$ python -q
>>> import numpy as np
>>> np.set_printoptions(precision=2, suppress=True, linewidth=140)
>>> W0 = np.loadtxt("a.csv", delimiter=",")
>>> W0.round(2) + 0
array([[ 1.09,  0.4 , -0.04, -0.16,  0.1 ,  0.01,  0.2 ,  0.22,  0.12,  0.04,  0.  ,  0.26, -0.32, -0.04,  0.15,  0.11],
       [ 0.4 ,  0.84, -0.17, -0.09,  0.25, -0.05, -0.29,  0.23, -0.27,  0.12, -0.13, -0.33, -0.17, -0.24,  0.09, -0.04],
       [-0.04, -0.17,  1.13,  0.04,  0.12,  0.14,  0.18, -0.23,  0.14, -0.27,  0.28, -0.13,  0.12, -0.61, -0.01, -0.11],
       [-0.16, -0.09,  0.04,  0.87,  0.01, -0.32, -0.34, -0.22,  0.09,  0.17, -0.07, -0.05,  0.31,  0.09, -0.28, -0.04],
       [ 0.1 ,  0.25,  0.12,  0.01,  0.34,  0.24,  0.02,  0.07, -0.13,  0.19,  0.24,  0.07,  0.06, -0.15,  0.13, -0.02],
       [ 0.01, -0.05,  0.14, -0.32,  0.24,  0.5 ,  0.08,  0.12,  0.  , -0.07,  0.43,  0.32, -0.04, -0.18,  0.15,  0.01],
       [ 0.2 , -0.29,  0.18, -0.34,  0.02,  0.08,  0.86, -0.05,  0.01,  0.13,  0.01,  0.27,  0.15,  0.35,  0.36, -0.02],
       [ 0.22,  0.23, -0.23, -0.22,  0.07,  0.12, -0.05,  0.36,  0.06, -0.05,  0.06, -0.07,  0.07, -0.08,  0.1 ,  0.28],
       [ 0.12, -0.27,  0.14,  0.09, -0.13,  0.  ,  0.01,  0.06,  0.31, -0.22,  0.09,  0.1 ,  0.12, -0.07, -0.09,  0.19],
       [ 0.04,  0.12, -0.27,  0.17,  0.19, -0.07,  0.13, -0.05, -0.22,  0.78, -0.07, -0.06, -0.25,  0.18,  0.04,  0.25],
       [ 0.  , -0.13,  0.28, -0.07,  0.24,  0.43,  0.01,  0.06,  0.09, -0.07,  0.46,  0.29,  0.06, -0.24,  0.06,  0.06],
       [ 0.26, -0.33, -0.13, -0.05,  0.07,  0.32,  0.27, -0.07,  0.1 , -0.06,  0.29,  0.8 , -0.02,  0.37,  0.14, -0.23],
       [-0.32, -0.17,  0.12,  0.31,  0.06, -0.04,  0.15,  0.07,  0.12, -0.25,  0.06, -0.02,  0.93,  0.22,  0.1 , -0.06],
       [-0.04, -0.24, -0.61,  0.09, -0.15, -0.18,  0.35, -0.08, -0.07,  0.18, -0.24,  0.37,  0.22,  0.82,  0.14, -0.19],
       [ 0.15,  0.09, -0.01, -0.28,  0.13,  0.15,  0.36,  0.1 , -0.09,  0.04,  0.06,  0.14,  0.1 ,  0.14,  0.27, -0.06],
       [ 0.11, -0.04, -0.11, -0.04, -0.02,  0.01, -0.02,  0.28,  0.19,  0.25,  0.06, -0.23, -0.06, -0.19, -0.06,  0.65]])
>>> # symmetric
>>> np.linalg.cond(W0) > 100
np.True_
>>> np.linalg.matrix_rank(W0, rtol=0.1)
np.int64(8)
>>> [round(float(x), 2) for x in np.linalg.svd(W0, compute_uv=False)[:3]]
[2.0, 2.0, 2.0]
>>> w, V = np.linalg.eigh(W0)
>>> vec = np.array([3, 2, 0, 3, 2, 1, 3, 2, 1, 1, 0, 1, 2, 3, 3, 2])
>>> round(float(vec @ W0 @ vec), 2)
74.28
>>> rng = np.random.default_rng(40332)
>>> B = W0 + rng.integers(-2, 3, (16, 8)) @ rng.integers(-2, 3, (8, 16))
>>> B
array([[  1.09,   7.4 ,  -3.04,   0.84,   1.1 ,   2.01,  -1.8 ,   1.22,   1.12,   1.04,   8.  ,   2.26,  -1.32,   3.96,  -6.85,  11.11],
       [  2.4 ,  -3.16,  -3.17,   5.91,   4.25,   5.95,   0.71,   3.23,  -6.27,   2.12,   8.87,   2.67,   7.83,   4.76,   9.09,   4.96],
       [ -5.04, -10.17,   6.13,  -4.96, -10.88,  -8.86,   8.18,  -6.23,   3.14,  -9.27, -15.72,  -1.13,  -1.88,  -9.61,   2.99, -16.11],
       [ 10.84,   0.91,   1.04,   2.87,  -4.99,   7.68,  -3.34, -11.22,   6.09, -12.83, -11.07,   1.95,  -6.69, -12.91,   0.72,  -9.04],
       [  2.1 ,  -9.75,   4.12,  -5.99,  -6.66,  -0.76,   8.02,  -5.93,   2.87,  -5.81, -15.76,   3.07,  -4.94, -11.15,   5.13, -17.02],
       [  3.01,  -3.05,   2.14,  -0.32,  -0.76,   4.5 ,   4.08,  -1.88,  -3.  ,  -0.07,  -8.57,   1.32,  -5.04,   1.82,  -0.85,  -5.99],
       [  3.2 ,  -9.29,   5.18,  -3.34,  -5.98,   2.08,   8.86,  -6.05,   0.01,  -4.87, -14.99,   3.27,  -4.85,  -5.65,   4.36, -14.02],
       [ -2.78,  -2.77,  -4.23,  -0.22,   7.07,  -0.88,   1.95,   8.36,  -0.94,   8.95,  11.06,  -0.07,   9.07,   3.92,   8.1 ,   5.28],
       [  0.12,  -1.27,   1.14,   3.09,  -8.13,  -1.  ,   2.01,  -6.94,   2.31, -11.22,  -7.91,  -0.9 ,  -1.88,  -3.07,  -2.09,  -3.81],
       [ -4.96,   9.12,   4.73,   0.17,   1.19,  -4.07,  -4.87,   1.95,  -2.22,   5.78,   5.93,  -3.06,  -2.25,   9.18, -10.96,  11.25],
       [  2.  , -10.13,   2.28,  -3.07,  -0.76,   2.43,   3.01,   0.06,  -5.91,  -0.07,  -2.54,   6.29,   1.06,  -5.24,   9.06,  -8.94],
       [ -8.74,   0.67, -15.13,   2.95,   1.07,  -9.68,   0.27,   6.93,   5.1 ,  -2.06,  10.29,  -5.2 ,  10.98,   1.37,   2.14,   5.77],
       [  3.68,   5.83,  -7.88,  -2.69,  -3.94,   2.96,  -0.85,  -3.93,   9.12,  -8.25,   5.06,   6.98,  -3.07,  -9.78,  -5.9 ,   5.94],
       [  0.96,  -1.24,  -4.61,   0.09,  -3.15,  -2.18,   0.35,  -3.08,   5.93,  -6.82,  -5.24,  -1.63,   0.22,  -7.18,   2.14,  -6.19],
       [  9.15,   2.09,   1.99,   1.72,  -1.87,   8.15,  -5.64,  -6.9 ,   0.91,  -7.96,   0.06,   5.14,  -2.9 ,  -8.86,   2.27,  -1.06],
       [  7.11,   3.96,   8.89,  -1.04,   2.98,   8.01,  -2.02,  -2.72,  -1.81,   5.25,  -5.94,   0.77,  -9.06,   2.81,  -5.06,  -0.35]])
>>> np.round(np.linalg.svd(B - W0, compute_uv=False), 2) + 0
array([72.22, 39.97, 34.4 , 29.44, 14.77, 11.86, 10.44,  5.21,  0.  ,  0.  ,  0.  ,  0.  ,  0.  ,  0.  ,  0.  ,  0.  ])
>>> np.linalg.matrix_rank(B - W0, tol=1e-8)
np.int64(8)
>>> np.abs(B - W0).sum(axis=1)
array([ 52.,  76., 118., 104., 110.,  46.,  94.,  75.,  56.,  80.,  62.,  89.,  88.,  50.,  67.,  69.])
>>> m1 = np.array([[-1, 1, 3, 0, -1, 1, 2, 0, -2],
...     [-1, 0, -3, 1, 3, 3, -2, 3, 1],
...     [-1, 1, 3, 0, -1, 1, 2, 0, -2],
...     [-2, -3, 1, -1, 2, -3, -3, 1, 2],
...     [2, -2, -3, -1, -1, 3, 0, -1, -2],
...     [3, 3, -2, 0, -2, 0, -1, -1, 0]])
>>> m1
array([[-1,  1,  3,  0, -1,  1,  2,  0, -2],
       [-1,  0, -3,  1,  3,  3, -2,  3,  1],
       [-1,  1,  3,  0, -1,  1,  2,  0, -2],
       [-2, -3,  1, -1,  2, -3, -3,  1,  2],
       [ 2, -2, -3, -1, -1,  3,  0, -1, -2],
       [ 3,  3, -2,  0, -2,  0, -1, -1,  0]])
>>> np.round(np.linalg.norm(m1, 2) / np.linalg.norm(m1), 2)
np.float64(0.63)
>>> left, sig, vt = np.linalg.svd(m1)
>>> V = vt[:(sig > 1e-8).sum()]
>>> vec = m1[3] + 5 * m1[2] + rng.integers(2) * np.eye(9)[8]
>>> vec
array([-7.,  2., 16., -1., -3.,  2.,  7.,  1., -8.])
>>> np.linalg.matrix_rank(np.vstack([m1, vec]))
np.int64(5)
>>> round(float(np.linalg.norm(vec - V.T @ V @ vec)), 2)
0.0
>>> np.round(V.T @ V, 2) + 0
array([[ 0.4 ,  0.13, -0.3 , -0.06, -0.26, -0.02, -0.06, -0.23, -0.03],
       [ 0.13,  0.87,  0.09,  0.21, -0.14,  0.03, -0.03,  0.14,  0.06],
       [-0.3 ,  0.09,  0.73, -0.1 , -0.11, -0.18,  0.06,  0.06, -0.19],
       [-0.06,  0.21, -0.1 ,  0.26,  0.16,  0.03,  0.27,  0.06,  0.19],
       [-0.26, -0.14, -0.11,  0.16,  0.39,  0.05,  0.  ,  0.24,  0.23],
       [-0.02,  0.03, -0.18,  0.03,  0.05,  0.71,  0.08,  0.2 , -0.35],
       [-0.06, -0.03,  0.06,  0.27,  0.  ,  0.08,  0.83, -0.23, -0.02],
       [-0.23,  0.14,  0.06,  0.06,  0.24,  0.2 , -0.23,  0.36,  0.02],
       [-0.03,  0.06, -0.19,  0.19,  0.23, -0.35, -0.02,  0.02,  0.45]])
>>> left, sig, vt = np.linalg.svd(m1)
>>> sig.round(2) + 0
array([8.59, 7.85, 5.55, 4.39, 1.64, 0.  ])
>>> B = left[:, :5] @ np.diag(sig[:5]) @ vt[:5]
>>> np.linalg.matrix_rank(B)
np.int64(5)
>>> B.round(2) + 0
array([[-1.,  1.,  3.,  0., -1.,  1.,  2.,  0., -2.],
       [-1.,  0., -3.,  1.,  3.,  3., -2.,  3.,  1.],
       [-1.,  1.,  3.,  0., -1.,  1.,  2.,  0., -2.],
       [-2., -3.,  1., -1.,  2., -3., -3.,  1.,  2.],
       [ 2., -2., -3., -1., -1.,  3.,  0., -1., -2.],
       [ 3.,  3., -2.,  0., -2.,  0., -1., -1.,  0.]])
>>> np.round(np.linalg.norm(m1 - B) / np.linalg.norm(m1), 2)
np.float64(0.0)
>>> ang = np.deg2rad(180)
>>> feats = np.eye(16)
>>> feats[np.ix_([6, 2], [6, 2])] = [[np.cos(ang), -np.sin(ang)], [np.sin(ang), np.cos(ang)]]
>>> feats.round(2) + 0
array([[ 1.,  0.,  0.,  0.,  0.,  0.,  0.,  0.,  0.,  0.,  0.,  0.,  0.,  0.,  0.,  0.],
       [ 0.,  1.,  0.,  0.,  0.,  0.,  0.,  0.,  0.,  0.,  0.,  0.,  0.,  0.,  0.,  0.],
       [ 0.,  0., -1.,  0.,  0.,  0.,  0.,  0.,  0.,  0.,  0.,  0.,  0.,  0.,  0.,  0.],
       [ 0.,  0.,  0.,  1.,  0.,  0.,  0.,  0.,  0.,  0.,  0.,  0.,  0.,  0.,  0.,  0.],
       [ 0.,  0.,  0.,  0.,  1.,  0.,  0.,  0.,  0.,  0.,  0.,  0.,  0.,  0.,  0.,  0.],
       [ 0.,  0.,  0.,  0.,  0.,  1.,  0.,  0.,  0.,  0.,  0.,  0.,  0.,  0.,  0.,  0.],
       [ 0.,  0.,  0.,  0.,  0.,  0., -1.,  0.,  0.,  0.,  0.,  0.,  0.,  0.,  0.,  0.],
       [ 0.,  0.,  0.,  0.,  0.,  0.,  0.,  1.,  0.,  0.,  0.,  0.,  0.,  0.,  0.,  0.],
       [ 0.,  0.,  0.,  0.,  0.,  0.,  0.,  0.,  1.,  0.,  0.,  0.,  0.,  0.,  0.,  0.],
       [ 0.,  0.,  0.,  0.,  0.,  0.,  0.,  0.,  0.,  1.,  0.,  0.,  0.,  0.,  0.,  0.],
       [ 0.,  0.,  0.,  0.,  0.,  0.,  0.,  0.,  0.,  0.,  1.,  0.,  0.,  0.,  0.,  0.],
       [ 0.,  0.,  0.,  0.,  0.,  0.,  0.,  0.,  0.,  0.,  0.,  1.,  0.,  0.,  0.,  0.],
       [ 0.,  0.,  0.,  0.,  0.,  0.,  0.,  0.,  0.,  0.,  0.,  0.,  1.,  0.,  0.,  0.],
       [ 0.,  0.,  0.,  0.,  0.,  0.,  0.,  0.,  0.,  0.,  0.,  0.,  0.,  1.,  0.,  0.],
       [ 0.,  0.,  0.,  0.,  0.,  0.,  0.,  0.,  0.,  0.,  0.,  0.,  0.,  0.,  1.,  0.],
       [ 0.,  0.,  0.,  0.,  0.,  0.,  0.,  0.,  0.,  0.,  0.,  0.,  0.,  0.,  0.,  1.]])
>>> B = m1[0, 0] * m1[1:] - np.outer(m1[1:, 0], m1[0])
>>> B
array([[ 0,  1,  6, -1, -4, -2,  4, -3, -3],
       [ 0,  0,  0,  0,  0,  0,  0,  0,  0],
       [ 0,  5,  5,  1, -4,  5,  7, -1, -6],
       [ 0,  0, -3,  1,  3, -5, -4,  1,  6],
       [ 0, -6, -7,  0,  5, -3, -5,  1,  6]])
>>> np.linalg.matrix_rank(B), np.linalg.matrix_rank(m1)
(np.int64(4), np.int64(5))
>>> u, r1 = m1[4], m1[5]
>>> u @ r1
np.int64(9)
>>> pr = (u @ r1) / (u @ u) * u
>>> pr
array([ 0.55, -0.55, -0.82, -0.27, -0.27,  0.82,  0.  , -0.27, -0.55])
>>> r1 - pr
array([ 2.45,  3.55, -1.18,  0.27, -1.73, -0.82, -1.  , -0.73,  0.55])
>>> round((r1 - pr) @ u, 2)
np.float64(0.0)
>>> left, sig, vt = np.linalg.svd(m1, full_matrices=False)
>>> np.round(sig / sig[0], 2) + 0
array([1.  , 0.91, 0.65, 0.51, 0.19, 0.  ])
>>> round(float(np.sqrt((sig ** 2).sum())), 2), np.round(np.linalg.norm(m1), 2)
(13.71, np.float64(13.71))
>>> np.round(left.T @ left, 2) + 0
array([[1., 0., 0., 0., 0., 0.],
       [0., 1., 0., 0., 0., 0.],
       [0., 0., 1., 0., 0., 0.],
       [0., 0., 0., 1., 0., 0.],
       [0., 0., 0., 0., 1., 0.],
       [0., 0., 0., 0., 0., 1.]])
>>> np.allclose(left * sig @ vt, m1)
True
>>> np.round(left.T @ m1 @ vt.T, 2) + 0
array([[8.59, 0.  , 0.  , 0.  , 0.  , 0.  ],
       [0.  , 7.85, 0.  , 0.  , 0.  , 0.  ],
       [0.  , 0.  , 5.55, 0.  , 0.  , 0.  ],
       [0.  , 0.  , 0.  , 4.39, 0.  , 0.  ],
       [0.  , 0.  , 0.  , 0.  , 1.64, 0.  ],
       [0.  , 0.  , 0.  , 0.  , 0.  , 0.  ]])
>>> np.round(vt @ vt.T, 2) + 0
array([[1., 0., 0., 0., 0., 0.],
       [0., 1., 0., 0., 0., 0.],
       [0., 0., 1., 0., 0., 0.],
       [0., 0., 0., 1., 0., 0.],
       [0., 0., 0., 0., 1., 0.],
       [0., 0., 0., 0., 0., 1.]])
>>> left.shape, sig.shape, vt.shape
((6, 6), (6,), (6, 9))
>>> (sig > 1e-8).sum()
np.int64(5)
>>> u = np.array([5, -5, 3, -2, 5, 0, 2, 1, 3, -5, 0, -5, 5]) + 0.5
>>> E = np.outer(u, u) / (u @ u)
>>> E.round(2) + 0
array([[ 0.16, -0.13,  0.1 , -0.04,  0.16,  0.01,  0.07,  0.04,  0.1 , -0.13,  0.01, -0.13,  0.16],
       [-0.13,  0.11, -0.08,  0.04, -0.13, -0.01, -0.06, -0.04, -0.08,  0.11, -0.01,  0.11, -0.13],
       [ 0.1 , -0.08,  0.07, -0.03,  0.1 ,  0.01,  0.05,  0.03,  0.07, -0.08,  0.01, -0.08,  0.1 ],
       [-0.04,  0.04, -0.03,  0.01, -0.04,  0.  , -0.02, -0.01, -0.03,  0.04,  0.  ,  0.04, -0.04],
       [ 0.16, -0.13,  0.1 , -0.04,  0.16,  0.01,  0.07,  0.04,  0.1 , -0.13,  0.01, -0.13,  0.16],
       [ 0.01, -0.01,  0.01,  0.  ,  0.01,  0.  ,  0.01,  0.  ,  0.01, -0.01,  0.  , -0.01,  0.01],
       [ 0.07, -0.06,  0.05, -0.02,  0.07,  0.01,  0.03,  0.02,  0.05, -0.06,  0.01, -0.06,  0.07],
       [ 0.04, -0.04,  0.03, -0.01,  0.04,  0.  ,  0.02,  0.01,  0.03, -0.04,  0.  , -0.04,  0.04],
       [ 0.1 , -0.08,  0.07, -0.03,  0.1 ,  0.01,  0.05,  0.03,  0.07, -0.08,  0.01, -0.08,  0.1 ],
       [-0.13,  0.11, -0.08,  0.04, -0.13, -0.01, -0.06, -0.04, -0.08,  0.11, -0.01,  0.11, -0.13],
       [ 0.01, -0.01,  0.01,  0.  ,  0.01,  0.  ,  0.01,  0.  ,  0.01, -0.01,  0.  , -0.01,  0.01],
       [-0.13,  0.11, -0.08,  0.04, -0.13, -0.01, -0.06, -0.04, -0.08,  0.11, -0.01,  0.11, -0.13],
       [ 0.16, -0.13,  0.1 , -0.04,  0.16,  0.01,  0.07,  0.04,  0.1 , -0.13,  0.01, -0.13,  0.16]])
>>> # rows and columns are dependent
>>> w, V = np.linalg.eigh(E)
>>> vec = np.array([0, 2, 0, -1, -1, 2, 1, -2, -2, -1, 0, 2, -1])
>>> (np.sign(V[:, -1].round(6)) == np.sign(V[0, -1].round(6))).astype(int)
array([1, 0, 1, 0, 1, 1, 1, 1, 1, 0, 1, 0, 1])
>>> np.round(np.linalg.eigvalsh(E[1:, 1:]), 2) + 0
array([0.  , 0.  , 0.  , 0.  , 0.  , 0.  , 0.  , 0.  , 0.  , 0.  , 0.  , 0.84])
